% python3 -q
>>> import numpy as np
>>> np.set_printoptions(suppress=True, linewidth=160)
>>> J = np.load("sample19.npy")
>>> J
array([[ 0.,  0.,  0., -1.],
       [ 0.,  0., -1.,  0.],
       [ 0., -1.,  0.,  0.],
       [-1.,  0.,  0.,  0.]])
>>> # columns are unit length and at right angles
>>> w, vecs = np.linalg.eig(J)
>>> J @ vecs[:, 0] - w[0] * vecs[:, 0]
array([0., 0., 0., 0.])
>>> np.prod(w)
np.float64(1.0)
>>> np.round(np.sort(np.linalg.eigvals(np.linalg.inv(J))), 3)
array([-1., -1.,  1.,  1.])
>>> r0, v = J[1], J[0]
>>> r0 @ r0
np.float64(1.0)
>>> pr = (r0 @ v) / (r0 @ r0) * r0
>>> np.outer(r0, v)
array([[ 0.,  0.,  0., -0.],
       [ 0.,  0.,  0., -0.],
       [-0., -0., -0.,  1.],
       [ 0.,  0.,  0., -0.]])
>>> v - pr
array([ 0.,  0.,  0., -1.])
>>> round(float(np.linalg.eigvalsh(J).min()), 3)
-1.0
>>> np.all(np.linalg.eigvalsh(J) > 0)
np.False_
>>> w, vecs = np.linalg.eigh(J)
>>> np.round(vecs.T @ vecs, 3) + 0
array([[1., 0., 0., 0.],
       [0., 1., 0., 0.],
       [0., 0., 1., 0.],
       [0., 0., 0., 1.]])
>>> np.round(np.linalg.eigvalsh(J + -1 * np.eye(4)), 3)
array([-2., -2.,  0.,  0.])
>>> np.round(np.linalg.eigvalsh(J @ J), 3)
array([1., 1., 1., 1.])
>>> np.unique(w.round(6) + 0, return_counts=True)[1]
array([2, 2])
>>> (w > 1e-8).sum(), (w < -1e-8).sum()
(np.int64(2), np.int64(2))
>>> m1 = np.loadtxt("x.csv", delimiter=",")
>>> m1.round(3)
array([[ 0.183,  0.394, -2.704,  0.133,  1.217],
       [-0.55 ,  2.462,  0.222, -1.608, -0.045],
       [-0.183,  1.58 ,  0.208,  2.518, -0.297],
       [-0.183, -0.09 , -1.255, -0.173, -2.712],
       [ 2.932,  0.53 ,  0.145, -0.163, -0.272]])
>>> W1 = np.array([[-4, -8], [-4, -2], [-1, 0], [-3, 4], [2, -3]])
>>> c = np.array([2, 2])
>>> H = np.maximum(m1 @ W1 + c, 0)
>>> np.linalg.matrix_rank(H)
np.int64(2)
>>> (H > 0).mean(axis=0)
array([0.2, 0.4])
>>> H.round(3)
array([[ 4.432,  0.   ],
       [ 0.   ,  0.   ],
       [ 0.   , 11.27 ],
       [ 0.   , 11.089],
       [ 0.   ,  0.   ]])
>>> cent = np.array([[-2, 0], [-2, -2]])
>>> (H @ cent).round(6).argmax(axis=1)
array([1, 0, 0, 0, 0])
>>> W1 @ cent
array([[24, 16],
       [12,  4],
       [ 2,  0],
       [-2, -8],
       [ 2,  6]])
>>> vec = np.array([7, -1])
>>> np.linalg.norm(H @ vec) <= np.linalg.norm(H, 2) * np.linalg.norm(vec) + 1e-9
np.True_
>>> vec = np.array([5, -7, -3, -6, -7])
>>> np.round(m1 @ vec, 3)
array([ -3.046, -10.688, -25.625,  23.5  ,  13.401])
>>> np.linalg.norm(m1 @ vec) <= np.linalg.norm(m1, 2) * np.linalg.norm(vec) + 1e-9
np.True_
>>> np.round(m1 @ np.eye(5)[0], 3)
array([ 0.183, -0.55 , -0.183, -0.183,  2.932])
>>> np.sign((m1 @ vec).round(6))
array([-1., -1., -1.,  1.,  1.])
>>> np.round((m1 * vec).sum(axis=1), 3)
array([ -3.046, -10.688, -25.625,  23.5  ,  13.401])
>>> np.round(m1 @ np.ones(5), 3)
array([-0.777,  0.482,  3.825, -4.413,  3.172])
>>> mat = np.load("w.npy")
>>> mat
array([[ 5,  6,  7,  8,  9],
       [10, 11, 12, 13, 14]])
>>> np.round(np.linalg.norm(mat, axis=1), 3)
array([15.969, 27.019])
>>> np.round(np.linalg.norm(mat, axis=0), 3)
array([11.18 , 12.53 , 13.892, 15.264, 16.643])
>>> round(np.linalg.norm(mat, 1), 3), round(np.linalg.norm(mat, np.inf), 3)
(np.float64(23.0), np.float64(60.0))
>>> np.linalg.norm(mat, axis=1).argmax()
np.int64(1)
>>> round(float(np.linalg.norm(mat) ** 2 / np.linalg.norm(mat, 2) ** 2), 3)
1.001
>>> round(np.linalg.norm(mat, "nuc"), 3)
np.float64(32.492)
>>> round(np.linalg.norm(mat, 2), 3)
np.float64(31.364)
>>> rng = np.random.default_rng(802)
>>> M2 = mat + rng.integers(-2, 3, (2, 1)) @ rng.integers(-2, 3, (1, 5))
>>> M2
array([[ 4,  6,  7, 10, 10],
       [12, 11, 12,  9, 12]])
>>> np.round(np.linalg.svd(M2 - mat, compute_uv=False), 3) + 0
array([5.477, 0.   ])
>>> np.abs(M2 - mat).sum(axis=1)
array([4, 8])
>>> M2 = J / np.sqrt((J ** 2).mean(axis=1, keepdims=True))
>>> np.linalg.matrix_rank(J - J.mean(axis=1, keepdims=True))
np.int64(3)
>>> J - J.mean(axis=1, keepdims=True)
array([[ 0.25,  0.25,  0.25, -0.75],
       [ 0.25,  0.25, -0.75,  0.25],
       [ 0.25, -0.75,  0.25,  0.25],
       [-0.75,  0.25,  0.25,  0.25]])
>>> M2[3]
array([-2.,  0.,  0.,  0.])
>>> np.linalg.matrix_rank(mat)
np.int64(2)
>>> mat.shape
(2, 5)
>>> np.count_nonzero(mat)
np.int64(10)
>>> mat.sum(axis=1)
array([35, 60])
>>> mat.mean(axis=0)
array([ 7.5,  8.5,  9.5, 10.5, 11.5])
>>> np.unravel_index(np.abs(mat).argmax(), mat.shape)
(np.int64(1), np.int64(4))
>>> mat.sum(axis=0)
array([15, 17, 19, 21, 23])
>>> np.diff(mat, axis=0)
array([[5, 5, 5, 5, 5]])
>>> W0 = np.load("test16.npy")
>>> W0
array([[0., 4.],
       [0., 1.]])
>>> W0[:, 1] @ W0[:, 0]
np.float64(0.0)
>>> W0 @ W0.T
array([[16.,  4.],
       [ 4.,  1.]])
>>> np.round(np.linalg.svd(W0, compute_uv=False), 3)
array([4.123, 0.   ])
>>> W0.T @ W0
array([[ 0.,  0.],
       [ 0., 17.]])
>>> np.linalg.lstsq(W0[:-1].T, W0[-1])[2]
np.int32(1)
>>> np.abs(np.diag(np.linalg.qr(W0)[1])) > 1e-9
array([False,  True])
>>> np.round(W0 @ np.linalg.pinv(W0) @ W0, 3)
array([[0., 4.],
       [0., 1.]])
>>> E = np.loadtxt("dump.csv", delimiter=",")
>>> E
array([[ 10.61 ,  16.778, -10.709],
       [ -9.391,  -1.319,  12.262],
       [  4.443,   6.176,  -2.148],
       [  4.661,   4.123,  -1.737],
       [  3.676,   7.741,  -1.932],
       [  0.982,   7.537,   0.505],
       [  3.632,   6.698,  -1.587],
       [-10.961,   8.073,  10.885],
       [ -9.792,   3.1  ,  11.316],
       [  0.003,   3.213,   2.641],
       [  7.947,  14.086,  -7.567],
       [  3.337,   8.207,  -1.77 ],
       [  5.995,   7.517,  -3.912],
       [ -0.492,   6.53 ,   2.101],
       [ -7.773,   1.504,  10.004],
       [ -0.536,   4.792,   2.651],
       [  6.982,   7.384,  -4.744],
       [  0.465,   8.683,   0.625],
       [  6.851,   7.917,  -4.785],
       [  4.979,   9.329,  -3.549],
       [  2.166,   7.995,  -0.674],
       [ 12.312,  16.527, -12.136]])
>>> (J != 0).astype(int)
array([[0, 0, 0, 1],
       [0, 0, 1, 0],
       [0, 1, 0, 0],
       [1, 0, 0, 0]])
>>> np.round(np.sort(np.linalg.eigvals(J).real), 3)
array([-1., -1.,  1.,  1.])
>>> np.round(np.linalg.det(J), 3)
np.float64(1.0)
>>> J @ J
array([[1., 0., 0., 0.],
       [0., 1., 0., 0.],
       [0., 0., 1., 0.],
       [0., 0., 0., 1.]])
